% python3 -q
>>> import numpy as np
>>> np.set_printoptions(precision=3, suppress=True, linewidth=100)
>>> rd = lambda a: np.round(a, 3) + 0
>>> X = np.load("layer0.npy")
>>> rd(X)
array([[ 0.029, -0.143, -0.086],
       [-0.143,  0.714,  0.429],
       [-0.086,  0.429,  0.257]])
>>> # symmetric, so the eigenvalues are real
>>> M2 = np.array([[-3, -1], [0, 2], [-2, -3]])
>>> rd(M2.T @ X.T)
array([[ 0.086, -0.429, -0.257],
       [-0.057,  0.286,  0.171]])
>>> def softmax(z):
...     e = np.exp(z - z.max(axis=-1, keepdims=True))
...     return e / e.sum(axis=-1, keepdims=True)
... 
>>> print(rd(softmax(X[1])))
[0.195 0.46  0.345]
>>> rd(softmax(X[1] + -1))
array([0.195, 0.46 , 0.345])
>>> scores = X @ X.T / np.sqrt(3)
>>> rd(softmax(scores + np.triu(np.full(scores.shape, -np.inf), 1)))
array([[1.   , 0.   , 0.   ],
       [0.379, 0.621, 0.   ],
       [0.281, 0.378, 0.342]])
>>> rd(softmax(scores)[1] @ X)
array([-0.081,  0.403,  0.242])
>>> softmax(scores).round(6).argmax(axis=1)
array([0, 1, 1])
>>> U, sv, Vh = np.linalg.svd(X)
>>> print(rd(sv))
[1. 0. 0.]
>>> M2 = U[:, :1] @ np.diag(sv[:1]) @ Vh[:1]
>>> print(rd(np.linalg.norm(X - M2) / np.linalg.norm(X)))
0.0
>>> print(rd(np.linalg.norm(X - M2, 2)), rd(sv[1]))
0.0 0.0
>>> np.linalg.matrix_rank(X, rtol=0.05)
np.int64(1)
>>> np.linalg.matrix_rank(M2)
np.int64(1)
>>> U, sv, Vh = np.linalg.svd(X)
>>> V = Vh[:(sv > 1e-8).sum()]
>>> rng = np.random.default_rng(703534)
>>> x0 = X[2] + -1 * X[1] + rng.integers(2) * np.eye(3)[1]
>>> rd(x0)
array([ 0.057, -0.286, -0.171])
>>> print(rd(np.linalg.norm(x0 - V.T @ V @ x0)))
0.0
>>> print(np.linalg.matrix_rank(np.vstack([X, x0])))
1
>>> np.allclose(V.T @ V @ x0, x0)
True
>>> r = np.linalg.matrix_rank(X)
>>> r
np.int64(1)
>>> null = np.linalg.svd(X)[2][r:].T
>>> print(rd(X @ null))
[[0. 0.]
 [0. 0.]
 [0. 0.]]
>>> [int(np.linalg.matrix_rank(X[:i])) for i in range(1, len(X) + 1)]
[1, 1, 1]
>>> rd(null @ null.T)
array([[ 0.971,  0.143,  0.086],
       [ 0.143,  0.286, -0.429],
       [ 0.086, -0.429,  0.743]])
>>> J = np.load("dump.npy")
>>> J
array([[1. , 0. , 0. ],
       [0. , 0.5, 0.5],
       [0. , 0. , 1. ]])
>>> P = np.triu(np.array([[1, 2, 0], [0, 0, 1], [2, 0, 2]]), 1) + np.eye(3)
>>> M2 = P @ J @ np.linalg.inv(P)
>>> np.poly(M2)
array([ 1. , -2.5,  2. , -0.5])
>>> np.linalg.matrix_rank(M2)
np.int64(3)
>>> rd(np.linalg.det(M2))
np.float64(0.5)
>>> M2
array([[ 1. , -1. ,  2. ],
       [ 0. ,  0.5,  1. ],
       [ 0. ,  0. ,  1. ]])
>>> P @ J - J @ P
array([[ 0. , -1. ,  1. ],
       [ 0. ,  0. ,  0.5],
       [ 0. ,  0. ,  0. ]])
>>> mat = np.load("data.npy")
>>> print(mat)
[[ 17.019 -32.955  -7.978]
 [ -0.049   0.011  -0.094]
 [ 19.932 -44.997 -20.035]]
>>> M2 = mat / np.linalg.norm(mat, axis=1, keepdims=True)
>>> C2 = M2 @ M2.T
>>> np.argwhere(np.triu(np.abs(C2) > 0.95, 1))
array([[0, 2]])
>>> rd(C2[2])
array([0.983, 0.073, 1.   ])
>>> rd(np.degrees(np.arccos(np.clip(C2[2, 1], -1, 1))))
np.float64(85.831)
>>> (np.abs(C2) > 0.9).astype(int)
array([[1, 0, 1],
       [0, 1, 0],
       [1, 0, 1]])
>>> (C2 - 2 * np.eye(3)).round(6).argmax(axis=1)
array([2, 2, 0])
>>> lab = rng.integers(0, 3, 4)
>>> W0 = (lab[:, None] == lab) * 3 + np.eye(4)
>>> W0
array([[4., 0., 0., 0.],
       [0., 4., 3., 3.],
       [0., 3., 4., 3.],
       [0., 3., 3., 4.]])
>>> lab = rng.permutation(4)
>>> lab
array([3, 0, 2, 1])
>>> M2 = W0[lab][:, lab]
>>> print(rd(np.linalg.det(M2)), rd(np.linalg.det(W0[lab])))
40.0 40.0
>>> np.diag(M2)
array([4., 4., 4., 4.])
>>> np.trace(M2)
np.float64(16.0)
>>> print(rd(np.sort(np.abs(np.linalg.eigvals(M2)))))
[ 1.  1.  4. 10.]
>>> np.linalg.matrix_rank(J)
np.int64(3)
>>> print(J.shape)
(3, 3)
>>> print(rd(np.linalg.norm(J)))
1.581
>>> print(np.count_nonzero(J))
4
>>> print(rd(np.linalg.matrix_power(X, 2)))
[[ 0.029 -0.143 -0.086]
 [-0.143  0.714  0.429]
 [-0.086  0.429  0.257]]
>>> print(np.allclose(X @ X.T, X.T @ X))
True
>>> np.linalg.determinant(X)
Traceback (most recent call last):
  File "<python-input-70>", line 1, in <module>
    np.linalg.determinant(X)
    ^^^^^^^^^^^^^^^^^^^^^
AttributeError: module 'numpy.linalg' has no attribute 'determinant'
>>> rd((X + X.T) / 2)
array([[ 0.029, -0.143, -0.086],
       [-0.143,  0.714,  0.429],
       [-0.086,  0.429,  0.257]])
>>> print((X - X.T) / 2)
[[0. 0. 0.]
 [0. 0. 0.]
 [0. 0. 0.]]
>>> print(np.trace(X))
1.0
>>> vals, V = np.linalg.eigh(W0)
>>> x0 = np.array([-7, 1, 4, -7])
>>> rd(V * np.sqrt(vals) @ V.T)
array([[2.   , 0.   , 0.   , 0.   ],
       [0.   , 1.721, 0.721, 0.721],
       [0.   , 0.721, 1.721, 0.721],
       [0.   , 0.721, 0.721, 1.721]])
>>> rd(V * np.maximum(vals, 0) @ V.T)
array([[4., 0., 0., 0.],
       [0., 4., 3., 3.],
       [0., 3., 4., 3.],
       [0., 3., 3., 4.]])
>>> rd(V * np.abs(vals) @ V.T)
array([[4., 0., 0., 0.],
       [0., 4., 3., 3.],
       [0., 3., 4., 3.],
       [0., 3., 3., 4.]])
>>> (np.sign(V[:, -1].round(6)) == np.sign(V[0, -1].round(6))).astype(int)
array([1, 0, 0, 0])
>>> x0 @ W0 @ x0
np.float64(274.0)
>>> (np.linalg.matrix_power((W0 != 0) + (W0.T != 0) + np.eye(4), 4) > 0).astype(int)
array([[1, 0, 0, 0],
       [0, 1, 1, 1],
       [0, 1, 1, 1],
       [0, 1, 1, 1]])
>>> print(W0 @ W0)
[[16.  0.  0.  0.]
 [ 0. 34. 33. 33.]
 [ 0. 33. 34. 33.]
 [ 0. 33. 33. 34.]]
>>> arr = np.loadtxt("arr.csv", delimiter=",")
>>> arr
array([[ -3.,   4.,  -6.,   3.],
       [ -2.,   6., -12.,   6.],
       [ -2.,   4.,  -9.,   5.],
       [ -2.,   4., -10.,   6.]])
>>> vals, V = np.linalg.eig(arr)
>>> print(rd(np.sort(np.linalg.eigvals(arr @ arr))))
[1. 1. 4. 4.]
>>> rd(vals)
array([-2., -1.,  2.,  1.])
>>> rd(np.sort(np.linalg.eigvals(arr.T)))
array([-2., -1.,  1.,  2.])
>>> rd(np.sort(np.linalg.eigvals(np.linalg.inv(arr))))
array([-1. , -0.5,  0.5,  1. ])
>>> theta = np.radians(90)
>>> R = np.eye(4)
>>> R[3, 3] = R[1, 1] = np.cos(theta)
>>> R[3, 1], R[1, 3] = -np.sin(theta), np.sin(theta)
>>> print(rd(R))
[[ 1.  0.  0.  0.]
 [ 0.  0.  0.  1.]
 [ 0.  0.  1.  0.]
 [ 0. -1.  0.  0.]]
>>> M2 = arr @ R.T
>>> np.allclose(arr @ arr.T, M2 @ M2.T)
True
>>> rd(np.linalg.det(R)), np.trace(R)
(np.float64(1.0), np.float64(2.0))
>>> rd(np.linalg.svd(arr, compute_uv=False)), rd(np.linalg.svd(M2, compute_uv=False))
(array([23.8  ,  2.089,  1.082,  0.074]), array([23.8  ,  2.089,  1.082,  0.074]))
>>> rd(M2)
array([[ -3.,   3.,  -6.,  -4.],
       [ -2.,   6., -12.,  -6.],
       [ -2.,   5.,  -9.,  -4.],
       [ -2.,   6., -10.,  -4.]])
>>> A = np.array([[2.0, -3.0, 3.0, -1.0, -8.0],
...     [-1.0, 0.0, 0.0, 5.0, -2.0],
...     [0.0, 0.0, 2.0, 0.0, 8.0],
...     [0.0, 0.0, 0.0, 2.0, -2.0],
...     [0.0, 0.0, 0.0, 3.0, 3.0]])
>>> A @ A
array([[  7.,  -6.,  12., -43.,  -8.],
       [ -2.,   3.,  -3.,   5.,  -8.],
       [  0.,   0.,   4.,  24.,  40.],
       [  0.,   0.,   0.,  -2., -10.],
       [  0.,   0.,   0.,  15.,   3.]])
>>> np.allclose(A, A.T)
False
>>> rd(np.abs(np.linalg.eigvals(A)).max())
np.float64(3.464)
>>> (A + A.T) / 2
array([[ 2. , -2. ,  1.5, -0.5, -4. ],
       [-2. ,  0. ,  0. ,  2.5, -1. ],
       [ 1.5,  0. ,  2. ,  0. ,  4. ],
       [-0.5,  2.5,  0. ,  2. ,  0.5],
       [-4. , -1. ,  4. ,  0.5,  3. ]])
>>> np.linalg.determinant(A)
Traceback (most recent call last):
  File "<python-input-105>", line 1, in <module>
    np.linalg.determinant(A)
    ^^^^^^^^^^^^^^^^^^^^^
AttributeError: module 'numpy.linalg' has no attribute 'determinant'
>>> np.allclose(A @ A.T, A.T @ A)
False
>>> E = np.loadtxt("case8.csv", delimiter=",")
>>> E
array([[5., 0., 0., 0., 0.],
       [0., 5., 0., 4., 4.],
       [0., 0., 5., 0., 0.],
       [0., 4., 0., 5., 4.],
       [0., 4., 0., 4., 5.]])
>>> # symmetric, so the eigenvalues are real
>>> rd(np.poly(E))
array([   1.,  -25.,  202., -658.,  805., -325.])
>>> rd(np.linalg.eigvals(E))
array([ 1., 13.,  1.,  5.,  5.])
>>> np.kron(np.eye(2, dtype=int), E)
array([[5., 0., 0., 0., 0., 0., 0., 0., 0., 0.],
       [0., 5., 0., 4., 4., 0., 0., 0., 0., 0.],
       [0., 0., 5., 0., 0., 0., 0., 0., 0., 0.],
       [0., 4., 0., 5., 4., 0., 0., 0., 0., 0.],
       [0., 4., 0., 4., 5., 0., 0., 0., 0., 0.],
       [0., 0., 0., 0., 0., 5., 0., 0., 0., 0.],
       [0., 0., 0., 0., 0., 0., 5., 0., 4., 4.],
       [0., 0., 0., 0., 0., 0., 0., 5., 0., 0.],
       [0., 0., 0., 0., 0., 0., 4., 0., 5., 4.],
       [0., 0., 0., 0., 0., 0., 4., 0., 4., 5.]])
>>> x0 = np.array([1, 3, 1, 5, 4])
>>> np.sign((E @ x0).round(6))
array([1., 1., 1., 1., 1.])
>>> np.einsum("ij,j->i", E, x0)
array([ 5., 51.,  5., 53., 52.])
>>> print(E @ np.eye(5)[1])
[0. 5. 0. 4. 4.]
>>> print(E.mean(axis=0))
[1.  2.6 1.  2.6 2.6]
>>> print(np.linalg.matrix_rank(E))
5
>>> print(E - E[0])
[[ 0.  0.  0.  0.  0.]
 [-5.  5.  0.  4.  4.]
 [-5.  0.  5.  0.  0.]
 [-5.  4.  0.  5.  4.]
 [-5.  4.  0.  4.  5.]]
>>> rd(np.linalg.norm(E))
np.float64(14.866)
>>> E.shape
(5, 5)
>>> rd(np.linalg.svd(E, compute_uv=False))
array([13.,  5.,  5.,  1.,  1.])
>>> E.sum(axis=1)
array([ 5., 13.,  5., 13., 13.])
>>> np.count_nonzero(E)
np.int64(11)
>>> np.abs(E).max()
np.float64(5.0)
>>> q, R = np.linalg.qr(E)
>>> rd(q @ R)
array([[5., 0., 0., 0., 0.],
       [0., 5., 0., 4., 4.],
       [0., 0., 5., 0., 0.],
       [0., 4., 0., 5., 4.],
       [0., 4., 0., 4., 5.]])
>>> rd(q.T @ q)
array([[1., 0., 0., 0., 0.],
       [0., 1., 0., 0., 0.],
       [0., 0., 1., 0., 0.],
       [0., 0., 0., 1., 0.],
       [0., 0., 0., 0., 1.]])
>>> rd(np.abs(np.diag(R)))
array([5.   , 7.55 , 5.   , 1.408, 1.223])
>>> np.allclose(R.T @ R, E.T @ E)
True
>>> print(abs(R[0, 0]), rd(np.linalg.norm(E[:, 0])))
5.0 5.0
>>> Lm = np.linalg.cholesky(E)
>>> E / np.sqrt(np.outer(np.diag(E), np.diag(E)))
array([[1. , 0. , 0. , 0. , 0. ],
       [0. , 1. , 0. , 0.8, 0.8],
       [0. , 0. , 1. , 0. , 0. ],
       [0. , 0.8, 0. , 1. , 0.8],
       [0. , 0.8, 0. , 0.8, 1. ]])
>>> np.linalg.eigvalsh(E).min() > 0
np.True_
>>> rd(np.prod(np.diag(Lm)) ** 2), rd(np.linalg.det(E))
(np.float64(325.0), np.float64(325.0))
>>> rd(Lm @ Lm.T)
array([[5., 0., 0., 0., 0.],
       [0., 5., 0., 4., 4.],
       [0., 0., 5., 0., 0.],
       [0., 4., 0., 5., 4.],
       [0., 4., 0., 4., 5.]])
>>> rd(Lm)
array([[2.236, 0.   , 0.   , 0.   , 0.   ],
       [0.   , 2.236, 0.   , 0.   , 0.   ],
       [0.   , 0.   , 2.236, 0.   , 0.   ],
       [0.   , 1.789, 0.   , 1.342, 0.   ],
       [0.   , 1.789, 0.   , 0.596, 1.202]])
>>> rd(np.diag(Lm) ** 2)
array([5.   , 5.   , 5.   , 1.8  , 1.444])
